$ python -q
>>> import numpy as np
>>> np.set_printoptions(suppress=True, linewidth=200)
>>> J = np.load("w.npy")
>>> J
array([[0, 0, 0, 1],
       [0, 0, 0, 0],
       [0, 0, 0, 0],
       [1, 0, 0, 0]])
>>> evals, V = np.linalg.eigh(J)
>>> evals
array([-1.,  0.,  0.,  1.])
>>> np.round(np.linalg.svd(J, compute_uv=False), 2)
array([1., 1., 0., 0.])
>>> np.abs(V[:, -1]).round(6).argmax()
np.int64(0)
>>> np.round(V @ np.diag(evals) @ V.T, 2) + 0
array([[0., 0., 0., 1.],
       [0., 0., 0., 0.],
       [0., 0., 0., 0.],
       [1., 0., 0., 0.]])
>>> np.linalg.matrix_rank(J, rtol=0.1)
np.int64(2)
>>> np.round(np.linalg.norm(J, 2) / np.linalg.norm(J), 2)
np.float64(0.71)
>>> [round(float(x), 2) for x in np.linalg.svd(J, compute_uv=False)[:3]]
[1.0, 1.0, 0.0]
>>> np.linalg.cond(J) > 100
np.True_
>>> J.sum(axis=0)
array([1, 0, 0, 1])
>>> L = np.diag(J.sum(axis=1)) - J
>>> L
array([[ 1,  0,  0, -1],
       [ 0,  0,  0,  0],
       [ 0,  0,  0,  0],
       [-1,  0,  0,  1]])
>>> L @ np.ones(4)
array([0., 0., 0., 0.])
>>> F = np.load("mat.npy")
>>> F
array([[0, 0, 0, 0, 0],
       [1, 3, 0, 0, 0],
       [1, 3, 0, 0, 0],
       [1, 1, 0, 0, 0],
       [2, 3, 1, 1, 3]])
>>> rng = np.random.default_rng(61687)
>>> z = rng.permutation(5)
>>> z
array([2, 1, 4, 3, 0])
>>> other = F[z][:, z]
>>> np.round(np.sort(np.abs(np.linalg.eigvals(other))), 2)
array([0., 0., 0., 3., 3.])
>>> np.allclose(other, F)
False
>>> np.trace(other)
np.int64(6)
>>> rk = np.linalg.matrix_rank(F)
>>> rk
np.int64(3)
>>> null = np.linalg.svd(F)[2][rk:].T
>>> np.round(null @ null.T, 2) + 0
array([[ 0.  ,  0.  ,  0.  ,  0.  ,  0.  ],
       [ 0.  ,  0.  ,  0.  ,  0.  ,  0.  ],
       [ 0.  ,  0.  ,  0.91, -0.09, -0.27],
       [ 0.  ,  0.  , -0.09,  0.91, -0.27],
       [ 0.  ,  0.  , -0.27, -0.27,  0.18]])
>>> np.round(F @ null, 2) + 0
array([[0., 0.],
       [0., 0.],
       [0., 0.],
       [0., 0.],
       [0., 0.]])
>>> [int(np.linalg.matrix_rank(F[:i])) for i in range(1, len(F) + 1)]
[0, 1, 1, 2, 3]
>>> left, sig, Vh = np.linalg.svd(F)
>>> sig.round(2) + 0
array([6.26, 2.54, 0.59, 0.  , 0.  ])
>>> np.argmax(sig[:-1] / (sig[1:] + 1e-6)) + 1
np.int64(3)
>>> other = left[:, :3] @ np.diag(sig[:3]) @ Vh[:3]
>>> other.round(2) + 0
array([[0., 0., 0., 0., 0.],
       [1., 3., 0., 0., 0.],
       [1., 3., 0., 0., 0.],
       [1., 1., 0., 0., 0.],
       [2., 3., 1., 1., 3.]])
>>> np.round(np.linalg.norm(F - other, 2), 2), round(float(sig[3]), 2)
(np.float64(0.0), 0.0)
>>> np.linalg.matrix_rank(other)
np.int64(3)
>>> x0 = np.array([-4, 0, 4, -5])
>>> h1 = np.maximum(J @ x0, 0)
>>> J.T @ h1
array([0, 0, 0, 0])
>>> np.maximum(J @ x0, 0) - np.maximum(-J @ x0, 0)
array([-5,  0,  0, -4])
>>> h1
array([0, 0, 0, 0])
>>> np.round(np.tanh(J @ x0), 2)
array([-1.,  0.,  0., -1.])
>>> arr = np.load("layer6.npy")
>>> arr
array([[-2.,  1.,  0.,  0.,  0.],
       [ 0., -2.,  1.,  0.,  0.],
       [ 0.,  0., -2.,  1.,  0.],
       [ 0.,  0.,  0., -2.,  1.],
       [ 0.,  0.,  0.,  0., -2.]])
>>> x0 = np.array([2, 2, 2, 3, 3])
>>> h1 = np.maximum(arr @ x0, 0)
>>> np.maximum(arr @ x0, 0) - np.maximum(-arr @ x0, 0)
array([-2., -2., -1., -3., -6.])
>>> h1
array([0., 0., 0., 0., 0.])
>>> arr.T @ h1
array([0., 0., 0., 0., 0.])
>>> z = rng.permutation(5)
>>> z
array([0, 3, 1, 4, 2])
>>> other = arr[z][:, z]
>>> other
array([[-2.,  0.,  1.,  0.,  0.],
       [ 0., -2.,  0.,  1.,  0.],
       [ 0.,  0., -2.,  0.,  1.],
       [ 0.,  0.,  0., -2.,  0.],
       [ 0.,  1.,  0.,  0., -2.]])
>>> round(np.linalg.det(other), 2), round(np.linalg.det(arr[z]), 2)
(np.float64(-32.0), np.float64(32.0))
>>> np.diag(other)
array([-2., -2., -2., -2., -2.])
>>> other = arr[0, 0] * arr[1:] - np.outer(arr[1:, 0], arr[0])
>>> other
array([[ 0.,  4., -2., -0., -0.],
       [ 0., -0.,  4., -2., -0.],
       [ 0., -0., -0.,  4., -2.],
       [ 0., -0., -0., -0.,  4.]])
>>> arr[:, 0] / arr[0, 0]
array([ 1., -0., -0., -0., -0.])
>>> def softmax(z):
...     e = np.exp(z - z.max(axis=-1, keepdims=True))
...     return e / e.sum(axis=-1, keepdims=True)
... 
>>> np.round(softmax(other).sum(axis=1), 2)
array([1., 1., 1., 1.])
>>> np.round(softmax(other[2]), 2) + 0
array([0.02, 0.02, 0.02, 0.95, 0.  ])
>>> scores = other @ other.T / np.sqrt(5)
>>> np.round(softmax(scores)[2] @ other, 2) + 0
array([ 0.,  0.,  0.,  4., -2.])
>>> x0 = np.array([0, 0, 0, 0, 0])
>>> target = arr @ x0
>>> coef, lr = np.zeros(5), 1 / np.linalg.norm(arr, 2) ** 2
>>> for i in range(30):
...     coef -= lr * arr.T @ (arr @ coef - target)
...     if i % 10 == 0: print(i, round(np.linalg.norm(arr @ coef - target), 2))
... 
0 0.0
10 0.0
20 0.0
>>> coef
array([0., 0., 0., 0., 0.])
>>> data = np.array([[2, 2, 1, 1, 0, 2, 0],
...     [0, 2, 2, 1, 0, 1, 0],
...     [1, 2, 1, 0, 1, 0, 1],
...     [2, 2, 2, 1, 0, 0, 0],
...     [2, 2, 0, 1, 2, 0, 0],
...     [2, 1, 1, 0, 1, 0, 1]])
>>> data[-1] = data[0] + 5 * data[1]
>>> data
array([[ 2,  2,  1,  1,  0,  2,  0],
       [ 0,  2,  2,  1,  0,  1,  0],
       [ 1,  2,  1,  0,  1,  0,  1],
       [ 2,  2,  2,  1,  0,  0,  0],
       [ 2,  2,  0,  1,  2,  0,  0],
       [ 2, 12, 11,  6,  0,  7,  0]])
>>> round(np.linalg.norm(data, 2) / np.linalg.norm(data), 2)
np.float64(0.97)
>>> np.linalg.cond(data) > 100
np.True_
>>> np.round(softmax(data[2]), 2)
array([0.13, 0.36, 0.13, 0.05, 0.13, 0.05, 0.13])
>>> np.round(softmax(10 * data[2]), 2) + 0
array([0., 1., 0., 0., 0., 0., 0.])
>>> scores = data @ data.T / np.sqrt(7)
>>> np.round(softmax(scores), 2) + 0
array([[0., 0., 0., 0., 0., 1.],
       [0., 0., 0., 0., 0., 1.],
       [0., 0., 0., 0., 0., 1.],
       [0., 0., 0., 0., 0., 1.],
       [0., 0., 0., 0., 0., 1.],
       [0., 0., 0., 0., 0., 1.]])
>>> np.round(softmax(scores)[2] @ data, 2) + 0
array([ 2., 12., 11.,  6.,  0.,  7.,  0.])
>>> np.round(softmax(scores + np.triu(np.full(scores.shape, -np.inf), 1)), 2) + 0
array([[1.  , 0.  , 0.  , 0.  , 0.  , 0.  ],
       [0.41, 0.59, 0.  , 0.  , 0.  , 0.  ],
       [0.32, 0.22, 0.46, 0.  , 0.  , 0.  ],
       [0.26, 0.12, 0.08, 0.54, 0.  , 0.  ],
       [0.13, 0.03, 0.09, 0.13, 0.61, 0.  ],
       [0.  , 0.  , 0.  , 0.  , 0.  , 1.  ]])
>>> np.abs(np.diag(np.linalg.qr(data)[1])) > 1e-9
array([ True,  True,  True,  True,  True, False])
>>> np.unique(data.round(6), axis=0).shape
(6, 7)
>>> data.sum(axis=1)
array([ 8,  6,  6,  7,  7, 38])
>>> np.linalg.matrix_rank(data)
np.int64(5)
>>> data.shape
(6, 7)
>>> np.zeros(6, 7)
Traceback (most recent call last):
  File "<python-input-87>", line 1, in <module>
    np.zeros(6, 7)
    ~~~~~~~~^^^^^^
TypeError: Cannot interpret '7' as a data type
>>> np.count_nonzero(data)
np.int64(27)
>>> np.linalg.rank(data)
Traceback (most recent call last):
  File "<python-input-89>", line 1, in <module>
    np.linalg.rank(data)
    ^^^^^^^^^^^^^^
AttributeError: module 'numpy.linalg' has no attribute 'rank'
>>> left, sig, Vh = np.linalg.svd(data)
>>> V = Vh[:(sig > 1e-8).sum()]
>>> x0 = data[4] + 2 * data[5] + rng.integers(2) * np.eye(7)[3]
>>> x0
array([ 6., 26., 22., 14.,  2., 14.,  0.])
>>> np.allclose(V.T @ V @ x0, x0)
False
>>> np.round(np.diag(V.T @ V), 2)
array([0.98, 0.58, 0.72, 0.51, 0.72, 0.93, 0.55])
>>> m1 = np.load("data.npy")
>>> m1
array([[5., 1., 1., 1., 1., 1., 1.],
       [1., 5., 1., 1., 1., 1., 1.],
       [1., 1., 5., 1., 1., 1., 1.],
       [1., 1., 1., 5., 1., 1., 1.],
       [1., 1., 1., 1., 5., 1., 1.],
       [1., 1., 1., 1., 1., 5., 1.],
       [1., 1., 1., 1., 1., 1., 5.]])
>>> z = rng.permutation(7)
>>> z
array([4, 0, 6, 3, 2, 5, 1])
>>> other = m1[z][:, z]
>>> np.round(np.sort(np.abs(np.linalg.eigvals(other))), 2)
array([ 4.,  4.,  4.,  4.,  4.,  4., 11.])
>>> other
array([[5., 1., 1., 1., 1., 1., 1.],
       [1., 5., 1., 1., 1., 1., 1.],
       [1., 1., 5., 1., 1., 1., 1.],
       [1., 1., 1., 5., 1., 1., 1.],
       [1., 1., 1., 1., 5., 1., 1.],
       [1., 1., 1., 1., 1., 5., 1.],
       [1., 1., 1., 1., 1., 1., 5.]])
>>> np.allclose(other, m1)
True
>>> np.trace(other)
np.float64(35.0)
>>> evals, V = np.linalg.eigh(m1)
>>> np.round(V.T @ m1 @ V, 2) + 0
array([[ 4.,  0.,  0.,  0.,  0.,  0.,  0.],
       [ 0.,  4.,  0.,  0.,  0.,  0.,  0.],
       [ 0.,  0.,  4.,  0.,  0.,  0.,  0.],
       [ 0.,  0.,  0.,  4.,  0.,  0.,  0.],
       [ 0.,  0.,  0.,  0.,  4.,  0.,  0.],
       [ 0.,  0.,  0.,  0.,  0.,  4.,  0.],
       [ 0.,  0.,  0.,  0.,  0.,  0., 11.]])
>>> (evals > 1e-8).sum(), (evals < -1e-8).sum()
(np.int64(7), np.int64(0))
>>> np.round(V.T @ V, 2) + 0
array([[1., 0., 0., 0., 0., 0., 0.],
       [0., 1., 0., 0., 0., 0., 0.],
       [0., 0., 1., 0., 0., 0., 0.],
       [0., 0., 0., 1., 0., 0., 0.],
       [0., 0., 0., 0., 1., 0., 0.],
       [0., 0., 0., 0., 0., 1., 0.],
       [0., 0., 0., 0., 0., 0., 1.]])
>>> np.round(V @ np.diag(evals) @ V.T, 2)
array([[5., 1., 1., 1., 1., 1., 1.],
       [1., 5., 1., 1., 1., 1., 1.],
       [1., 1., 5., 1., 1., 1., 1.],
       [1., 1., 1., 5., 1., 1., 1.],
       [1., 1., 1., 1., 5., 1., 1.],
       [1., 1., 1., 1., 1., 5., 1.],
       [1., 1., 1., 1., 1., 1., 5.]])
>>> np.abs(V[:, -1]).round(6).argmax()
np.int64(0)
>>> np.unique(evals.round(6) + 0, return_counts=True)[1]
array([6, 1])
>>> np.round(np.linalg.eigvalsh(m1 + 2 * np.eye(7)), 2)
array([ 6.,  6.,  6.,  6.,  6.,  6., 13.])
